$ python3 -q
>>> import numpy as np
>>> np.set_printoptions(suppress=True, linewidth=100)
>>> arr = np.array([[4, 8, 0, 0, 0, 0],
...     [-3, -5, 0, 0, 0, 0],
...     [-7, 6, 0, 0, 0, 0],
...     [0, 0, 4, 8, 0, 0],
...     [0, 0, -3, -5, 0, 0],
...     [0, 0, -7, 6, 0, 0],
...     [0, 0, 0, 0, 4, 8],
...     [0, 0, 0, 0, -3, -5],
...     [0, 0, 0, 0, -7, 6]])
>>> A2 = np.c_[arr[:, :4] @ np.array([[-1, 2, -3, 3], [2, 1, -5, 1], [3, 2, 5, 2], [1, 4, 2, 5]]), np.array([-9, -7, -9, -5, 6, 4, 4, 8, 5])]
>>> A2
array([[ 12,  16, -52,  20,  -9],
       [ -7, -11,  34, -14,  -7],
       [ 19,  -8,  -9, -15,  -9],
       [ 20,  40,  36,  48,  -5],
       [-14, -26, -25, -31,   6],
       [-15,  10, -23,  16,   4],
       [  0,   0,   0,   0,   4],
       [  0,   0,   0,   0,   8],
       [  0,   0,   0,   0,   5]])
>>> np.round(np.linalg.norm(np.linalg.qr(arr)[0].T @ A2, axis=0) ** 2 / ((A2 ** 2).sum(axis=0) + 1e-12), 1)
array([1. , 1. , 1. , 1. , 0.5])
>>> x0 = np.array([1, 0, 1, -2, 2])
>>> y = A2 @ x0
>>> coef, lr = np.zeros(5), 1 / np.linalg.norm(A2, 2) ** 2
>>> for i in range(30):
...     coef -= lr * A2.T @ (A2 @ coef - y)
...     if i % 5 == 0: print(i, round(np.linalg.norm(A2 @ coef - y), 1))
... 
0 51.5
5 29.4
10 25.5
15 22.4
20 19.9
25 17.7
>>> coef.round(1)
array([ 0.6, -0.9,  1. , -1.3,  0.9])
>>> def softmax(z):
...     e = np.exp(z - z.max(axis=-1, keepdims=True))
...     return e / e.sum(axis=-1, keepdims=True)
... 
>>> np.round(softmax(arr[5] + 2), 1) + 0
array([0., 0., 0., 1., 0., 0.])
>>> print(np.round(softmax(10 * arr[5]), 1) + 0)
[0. 0. 0. 1. 0. 0.]
>>> np.round(softmax(arr).sum(axis=1), 1)
array([1., 1., 1., 1., 1., 1., 1., 1., 1.])
>>> np.round(softmax(arr[5]), 1) + 0
array([0., 0., 0., 1., 0., 0.])
>>> scores = arr @ arr.T / np.sqrt(6)
>>> softmax(scores).round(6).argmax(axis=1)
array([0, 1, 2, 3, 4, 5, 6, 7, 8])
>>> np.round(softmax(scores)[5] @ arr, 1) + 0
array([ 0.,  0., -7.,  6.,  0.,  0.])
>>> rng = np.random.default_rng(112887)
>>> lab = rng.permutation(6)
>>> A2 = arr[:, lab] * rng.choice([-1, 1], 6)
>>> A2
array([[ 0,  0, -4,  8,  0,  0],
       [ 0,  0,  3, -5,  0,  0],
       [ 0,  0,  7,  6,  0,  0],
       [-8,  0,  0,  0,  0, -4],
       [ 5,  0,  0,  0,  0,  3],
       [-6,  0,  0,  0,  0,  7],
       [ 0, -8,  0,  0,  4,  0],
       [ 0,  5,  0,  0, -3,  0],
       [ 0, -6,  0,  0, -7,  0]])
>>> left, _, Vh = np.linalg.svd(arr.T @ A2)
>>> lab
array([3, 5, 0, 1, 4, 2])
>>> O, R = np.linalg.qr(arr)
>>> np.round(O.T @ O, 1) + 0
array([[1., 0., 0., 0., 0., 0.],
       [0., 1., 0., 0., 0., 0.],
       [0., 0., 1., 0., 0., 0.],
       [0., 0., 0., 1., 0., 0.],
       [0., 0., 0., 0., 1., 0.],
       [0., 0., 0., 0., 0., 1.]])
>>> O.round(1) + 0
array([[-0.5,  0.7,  0. ,  0. ,  0. ,  0. ],
       [ 0.3, -0.4,  0. ,  0. ,  0. ,  0. ],
       [ 0.8,  0.6,  0. ,  0. ,  0. ,  0. ],
       [ 0. ,  0. , -0.5, -0.7,  0. ,  0. ],
       [ 0. ,  0. ,  0.3,  0.4,  0. ,  0. ],
       [ 0. ,  0. ,  0.8, -0.6,  0. ,  0. ],
       [ 0. ,  0. ,  0. ,  0. , -0.5, -0.7],
       [ 0. ,  0. ,  0. ,  0. ,  0.3,  0.4],
       [ 0. ,  0. ,  0. ,  0. ,  0.8, -0.6]])
>>> print(round(float(abs(R[0, 0])), 1), round(np.linalg.norm(arr[:, 0]), 1))
8.6 8.6
>>> np.allclose(R.T @ R, arr.T @ arr)
True
>>> O.shape, R.shape
((9, 6), (6, 6))
>>> np.trace(O @ O.T)
np.float64(6.0)
>>> feats = np.load("test11.npy")
>>> feats
array([[ 0,  0,  0],
       [ 0, -3,  0],
       [-2,  0, -2]])
>>> round(np.trace(np.linalg.pinv(feats) @ feats), 1)
np.float64(2.0)
>>> np.abs(np.diag(np.linalg.qr(feats)[1])) > 1e-9
array([ True,  True, False])
>>> G = feats.T @ feats
>>> (feats @ feats.T).shape
(3, 3)
>>> np.linalg.matrix_rank(G)
np.int64(2)
>>> print(np.round(np.linalg.svd(feats, compute_uv=False) ** 2, 1))
[9. 8. 0.]
>>> m1 = np.load("layer9.npy")
>>> print(m1)
[[-2  0  0  0  0]
 [ 0  0  0  0  0]
 [ 0  0  3  0  0]
 [ 0  0  0  4  0]
 [ 0  0  0  0  5]]
>>> rank = np.linalg.matrix_rank(m1)
>>> rank
np.int64(4)
>>> N = np.linalg.svd(m1)[2][rank:].T
>>> [int(np.linalg.matrix_rank(m1[:, :j + 1])) for j in range(5)]
[1, 1, 2, 3, 4]
>>> N @ N.T
array([[0., 0., 0., 0., 0.],
       [0., 1., 0., 0., 0.],
       [0., 0., 0., 0., 0.],
       [0., 0., 0., 0., 0.],
       [0., 0., 0., 0., 0.]])
>>> print(N.shape)
(5, 1)
>>> np.allclose(m1 @ N, 0)
True
>>> print([int(np.linalg.matrix_rank(m1[:i])) for i in range(1, len(m1) + 1)])
[1, 1, 2, 3, 4]
>>> N[:, 0] / N[np.abs(N[:, 0]).round(6).argmax(), 0]
array([0., 1., 0., 0., 0.])
